$ python -q
>>> import numpy as np
>>> np.set_printoptions(suppress=True, linewidth=200)
>>> arr = np.loadtxt("test10.csv", delimiter=",")
>>> print(arr)
[[4. 0. 0. 0.]
 [7. 9. 0. 0.]
 [1. 2. 2. 0.]
 [7. 1. 1. 8.]]
>>> proj = np.triu(np.array([[0, 0, 0, 2], [3, 0, 0, 3], [1, 1, 2, 0], [2, 2, 1, 1]]), 1) + np.eye(4)
>>> M2 = proj @ arr @ np.linalg.inv(proj)
>>> print(np.trace(M2), np.trace(arr))
23.0 23.0
>>> print(M2)
[[ 18.   2.   2. -26.]
 [ 28.  12.   3. -68.]
 [  1.   2.   2.  -8.]
 [  7.   1.   1.  -9.]]
>>> print(np.round(np.linalg.det(M2), 1))
576.0
>>> print(np.linalg.matrix_rank(M2))
4
>>> print([int(np.linalg.matrix_rank(np.linalg.matrix_power(arr, p))) for p in range(1, 5)])
[4, 4, 4, 4]
>>> print(np.round(np.linalg.matrix_power(arr - np.diag(np.diag(arr)), 4), 1))
[[0. 0. 0. 0.]
 [0. 0. 0. 0.]
 [0. 0. 0. 0.]
 [0. 0. 0. 0.]]
>>> x = np.array([1, 0, 0, 2])
>>> y = arr @ x
>>> print(y)
[ 4.  7.  1. 23.]
>>> print(np.round(np.linalg.solve(arr.T, arr[3]), 1))
[0. 0. 0. 1.]
>>> print(np.round(np.linalg.solve(arr, y), 1))
[ 1. -0.  0.  2.]
>>> print(np.round(np.linalg.solve(arr, -1 * y), 1))
[-1. -0.  0. -2.]
>>> print(np.round(np.linalg.solve(arr, y + arr[:, 1]), 1))
[1. 1. 0. 2.]
>>> print(np.allclose(arr @ arr.T, arr.T @ arr))
False
>>> print(np.trace(arr))
23.0
>>> print(round(np.abs(np.linalg.eigvals(arr)).max(), 1))
9.0
>>> print(np.allclose(arr, arr.T))
False
>>> print(round(np.linalg.det(arr), 1))
576.0
